$ python -q
>>> import numpy as np
>>> np.set_printoptions(precision=2, suppress=True, linewidth=100, floatmode="fixed")
>>> def rnd(a):
...     return np.round(a, 2) + 0
... 
>>> B = np.array([[2, 2, -2, 1, 0, 2, 2, 2, -1, -1, 1],
...     [1, 1, 2, -1, 2, -1, -2, -1, -2, -1, 1],
...     [-2, 1, 2, -1, -2, 1, 0, 1, 1, -2, 1],
...     [-1, -1, 1, 0, -2, 1, 1, -2, -1, 1, 1],
...     [-2, -2, 1, 1, -1, -2, 2, -2, 0, 1, -2],
...     [0, 2, 2, -1, 0, -2, -1, 2, -2, 2, -2],
...     [1, 2, 2, -1, -2, -2, -2, -1, 1, -2, 0],
...     [-1, -1, -1, -1, 0, -1, 1, 2, 1, -1, 2],
...     [0, -2, -2, -1, 1, -2, 0, 1, -1, 2, 2],
...     [0, 1, -1, 1, -2, 2, 2, -2, -2, -1, -1],
...     [-2, 0, 2, -1, 0, 1, -1, 1, -2, -1, 2]])
>>> data = np.tril(B)
>>> data
array([[ 2,  0,  0,  0,  0,  0,  0,  0,  0,  0,  0],
       [ 1,  1,  0,  0,  0,  0,  0,  0,  0,  0,  0],
       [-2,  1,  2,  0,  0,  0,  0,  0,  0,  0,  0],
       [-1, -1,  1,  0,  0,  0,  0,  0,  0,  0,  0],
       [-2, -2,  1,  1, -1,  0,  0,  0,  0,  0,  0],
       [ 0,  2,  2, -1,  0, -2,  0,  0,  0,  0,  0],
       [ 1,  2,  2, -1, -2, -2, -2,  0,  0,  0,  0],
       [-1, -1, -1, -1,  0, -1,  1,  2,  0,  0,  0],
       [ 0, -2, -2, -1,  1, -2,  0,  1, -1,  0,  0],
       [ 0,  1, -1,  1, -2,  2,  2, -2, -2, -1,  0],
       [-2,  0,  2, -1,  0,  1, -1,  1, -2, -1,  2]])
>>> U, s, VT = np.linalg.svd(data)
>>> np.argmax(s[:-1] / (s[1:] + 1e-6)) + 1
np.int64(10)
>>> rnd(s)
array([6.38, 5.71, 5.55, 3.45, 2.86, 2.57, 1.58, 1.24, 0.44, 0.29, 0.00])
>>> B = U[:, :10] @ np.diag(s[:10]) @ VT[:10]
>>> rnd(np.abs(data - B).max())
np.float64(0.0)
>>> rnd(np.linalg.norm(data - B) / np.linalg.norm(data))
np.float64(0.0)
>>> np.linalg.matrix_rank(data, rtol=0.05)
np.int64(9)
>>> [round(float(x), 2) for x in np.linalg.svd(data, compute_uv=False)[:3]]
[6.38, 5.71, 5.55]
>>> np.argsort(-np.linalg.norm(data, axis=0).round(6), kind="stable")[:3]
array([2, 1, 0])
>>> np.linalg.matrix_rank(data, rtol=0.1)
np.int64(8)
>>> r = np.linalg.matrix_rank(data)
>>> r
np.int64(10)
>>> N = np.linalg.svd(data)[2][r:].T
>>> np.allclose(data @ N, 0)
True
>>> [int(np.linalg.matrix_rank(data[:, :j + 1])) for j in range(11)]
[1, 2, 3, 4, 5, 6, 7, 8, 9, 10, 10]
>>> rnd(N[:, 0] / N[np.abs(N[:, 0]).round(6).argmax(), 0])
array([ 0.00,  0.00,  0.00, -0.11, -0.11,  0.06,  0.11, -0.08, -0.19,  1.00,  0.32])
>>> N.shape
(11, 1)
>>> mat = np.loadtxt("block14.csv", delimiter=",")
>>> mat
array([[0.00, 0.00, 1.00, 0.00, 0.00, 1.00, 1.00, 0.00, 0.00, 0.00, 0.00],
       [0.00, 0.00, 0.00, 0.00, 0.00, 0.00, 0.00, 1.00, 0.00, 0.00, 0.00],
       [1.00, 0.00, 0.00, 0.00, 0.00, 1.00, 1.00, 0.00, 0.00, 0.00, 0.00],
       [0.00, 0.00, 0.00, 0.00, 1.00, 0.00, 0.00, 0.00, 0.00, 0.00, 1.00],
       [0.00, 0.00, 0.00, 1.00, 0.00, 0.00, 0.00, 0.00, 0.00, 1.00, 1.00],
       [1.00, 0.00, 1.00, 0.00, 0.00, 0.00, 1.00, 0.00, 0.00, 0.00, 0.00],
       [1.00, 0.00, 1.00, 0.00, 0.00, 1.00, 0.00, 0.00, 0.00, 0.00, 0.00],
       [0.00, 1.00, 0.00, 0.00, 0.00, 0.00, 0.00, 0.00, 1.00, 0.00, 0.00],
       [0.00, 0.00, 0.00, 0.00, 0.00, 0.00, 0.00, 1.00, 0.00, 0.00, 0.00],
       [0.00, 0.00, 0.00, 0.00, 1.00, 0.00, 0.00, 0.00, 0.00, 0.00, 1.00],
       [0.00, 0.00, 0.00, 1.00, 1.00, 0.00, 0.00, 0.00, 0.00, 1.00, 0.00]])
>>> U, s, VT = np.linalg.svd(mat)
>>> vecs = VT[:(s > 1e-8).sum()]
>>> rng = np.random.default_rng(54433)
>>> vec = mat[0] + -3 * mat[1] + rng.integers(2) * np.eye(11)[6]
>>> vec
array([ 0.00,  0.00,  1.00,  0.00,  0.00,  1.00,  1.00, -3.00,  0.00,  0.00,  0.00])
>>> rnd(np.diag(vecs.T @ vecs))
array([1.00, 0.50, 1.00, 0.50, 1.00, 1.00, 1.00, 1.00, 0.50, 0.50, 1.00])
>>> np.linalg.matrix_rank(np.vstack([mat, vec]))
np.int64(9)
>>> r0, g = mat[9], mat[0]
>>> r0 @ g
np.float64(0.0)
>>> p = (r0 @ g) / (r0 @ r0) * r0
>>> g - p
array([0.00, 0.00, 1.00, 0.00, 0.00, 1.00, 1.00, 0.00, 0.00, 0.00, 0.00])
>>> rnd(np.linalg.norm(r0 + g) ** 2 + np.linalg.norm(r0 - g) ** 2)
np.float64(10.0)
>>> p
array([0.00, 0.00, 0.00, 0.00, 0.00, 0.00, 0.00, 0.00, 0.00, 0.00, 0.00])
>>> np.linalg.matrix_rank(np.outer(r0, g))
np.int64(1)
>>> w, vecs = np.linalg.eigh(mat)
>>> vec = np.array([3, 0, -1, -2, 0, -2, 0, -3, -1, 0, -2])
>>> rnd(vecs * np.abs(w) @ vecs.T)
array([[1.50, 0.00, 0.50, 0.00, 0.00, 0.50, 0.50, 0.00, 0.00, 0.00, 0.00],
       [0.00, 0.71, 0.00, 0.00, 0.00, 0.00, 0.00, 0.00, 0.71, 0.00, 0.00],
       [0.50, 0.00, 1.50, 0.00, 0.00, 0.50, 0.50, 0.00, 0.00, 0.00, 0.00],
       [0.00, 0.00, 0.00, 0.97, 0.24, 0.00, 0.00, 0.00, 0.00, 0.97, 0.24],
       [0.00, 0.00, 0.00, 0.24, 1.59, 0.00, 0.00, 0.00, 0.00, 0.24, 0.59],
       [0.50, 0.00, 0.50, 0.00, 0.00, 1.50, 0.50, 0.00, 0.00, 0.00, 0.00],
       [0.50, 0.00, 0.50, 0.00, 0.00, 0.50, 1.50, 0.00, 0.00, 0.00, 0.00],
       [0.00, 0.00, 0.00, 0.00, 0.00, 0.00, 0.00, 1.41, 0.00, 0.00, 0.00],
       [0.00, 0.71, 0.00, 0.00, 0.00, 0.00, 0.00, 0.00, 0.71, 0.00, 0.00],
       [0.00, 0.00, 0.00, 0.97, 0.24, 0.00, 0.00, 0.00, 0.00, 0.97, 0.24],
       [0.00, 0.00, 0.00, 0.24, 0.59, 0.00, 0.00, 0.00, 0.00, 0.24, 1.59]])
>>> vec @ mat @ vec / (vec @ vec), rnd(w[0]), rnd(w[-1])
(np.float64(0.0), np.float64(-1.56), np.float64(3.0))
>>> rnd(vecs * np.maximum(w, 0) @ vecs.T)
array([[0.75, 0.00, 0.75, 0.00, 0.00, 0.75, 0.75, 0.00, 0.00, 0.00, 0.00],
       [0.00, 0.35, 0.00, 0.00, 0.00, 0.00, 0.00, 0.50, 0.35, 0.00, 0.00],
       [0.75, 0.00, 0.75, 0.00, 0.00, 0.75, 0.75, 0.00, 0.00, 0.00, 0.00],
       [0.00, 0.00, 0.00, 0.49, 0.62, 0.00, 0.00, 0.00, 0.00, 0.49, 0.62],
       [0.00, 0.00, 0.00, 0.62, 0.80, 0.00, 0.00, 0.00, 0.00, 0.62, 0.80],
       [0.75, 0.00, 0.75, 0.00, 0.00, 0.75, 0.75, 0.00, 0.00, 0.00, 0.00],
       [0.75, 0.00, 0.75, 0.00, 0.00, 0.75, 0.75, 0.00, 0.00, 0.00, 0.00],
       [0.00, 0.50, 0.00, 0.00, 0.00, 0.00, 0.00, 0.71, 0.50, 0.00, 0.00],
       [0.00, 0.35, 0.00, 0.00, 0.00, 0.00, 0.00, 0.50, 0.35, 0.00, 0.00],
       [0.00, 0.00, 0.00, 0.49, 0.62, 0.00, 0.00, 0.00, 0.00, 0.49, 0.62],
       [0.00, 0.00, 0.00, 0.62, 0.80, 0.00, 0.00, 0.00, 0.00, 0.62, 0.80]])
>>> rnd(np.linalg.eigvalsh(mat[1:, 1:]))
array([-1.56, -1.41, -1.00, -1.00, -1.00,  0.00,  0.00,  1.41,  2.00,  2.56])
>>> vec @ mat @ vec
np.float64(0.0)
>>> arr = np.load("a.npy")
>>> rnd(arr)
array([[-0.31, -0.15,  0.76, -0.27, -0.10, -0.13, -0.28,  0.03,  0.23,  0.19,  0.19],
       [-0.22, -0.35, -0.42, -0.29, -0.45,  0.16,  0.03, -0.20,  0.54,  0.01, -0.05],
       [-0.31,  0.08, -0.21, -0.47,  0.07, -0.30, -0.27, -0.22, -0.45,  0.16, -0.42],
       [ 0.00, -0.30, -0.06, -0.28, -0.15,  0.12,  0.47,  0.31, -0.43,  0.42,  0.34],
       [ 0.28,  0.37, -0.05, -0.06, -0.43, -0.04, -0.24,  0.61,  0.14,  0.26, -0.28],
       [ 0.74, -0.35,  0.07, -0.02, -0.13, -0.10, -0.28, -0.40, -0.10,  0.22,  0.01],
       [-0.09, -0.66,  0.07,  0.24,  0.19,  0.16, -0.13,  0.37, -0.07, -0.05, -0.51],
       [ 0.09,  0.23,  0.23, -0.14,  0.23,  0.55,  0.31, -0.26,  0.16,  0.39, -0.42],
       [-0.28,  0.06, -0.23,  0.39,  0.04,  0.37, -0.51, -0.08, -0.10,  0.46,  0.29],
       [-0.22,  0.02,  0.18,  0.53, -0.53, -0.26,  0.31, -0.26, -0.16,  0.17, -0.25],
       [ 0.00,  0.07,  0.19, -0.13, -0.44,  0.56, -0.17, -0.07, -0.41, -0.49, -0.01]])
>>> vec = np.array([5, 4, 0, 1, 5, 8, 6, 5, 5, 5, 1])
>>> target = arr @ vec
>>> rnd(target)
array([-3.17, -1.83, -8.40,  3.36,  3.64, -2.26, -0.69,  9.62,  1.06, -4.84, -3.44])
>>> rnd(np.linalg.solve(arr, target))
array([5.00, 4.00, 0.00, 1.00, 5.00, 8.00, 6.00, 5.00, 5.00, 5.00, 1.00])
>>> rnd(np.linalg.solve(arr, arr[:, 7]))
array([0.00, 0.00, 0.00, 0.00, 0.00, 0.00, 0.00, 1.00, 0.00, 0.00, 0.00])
>>> rnd(np.linalg.solve(arr.T, arr[7]))
array([0.00, 0.00, 0.00, 0.00, 0.00, 0.00, 0.00, 1.00, 0.00, 0.00, 0.00])
>>> rnd(np.linalg.solve(arr, 4 * target))
array([20.00, 16.00,  0.00,  4.00, 20.00, 32.00, 24.00, 20.00, 20.00, 20.00,  4.00])
>>> rnd(np.linalg.solve(arr, target + arr[:, 8]))
array([5.00, 4.00, 0.00, 1.00, 5.00, 8.00, 6.00, 5.00, 6.00, 5.00, 1.00])
>>> vec = np.array([3, 2, -1, 2, -3, 3, 1, 3, 1, 3, 3])
>>> target = arr @ vec
>>> c, lr = np.zeros(11), 1 / np.linalg.norm(arr, 2) ** 2
>>> for i in range(4):
...     c -= lr * arr.T @ (arr @ c - target)
...     if i % 1 == 0: print(i, round(np.linalg.norm(arr @ c - target), 2))
... 
0 0.0
1 0.0
2 0.0
3 0.0
>>> rnd(c)
array([ 3.00,  2.00, -1.00,  2.00, -3.00,  3.00,  1.00,  3.00,  1.00,  3.00,  3.00])
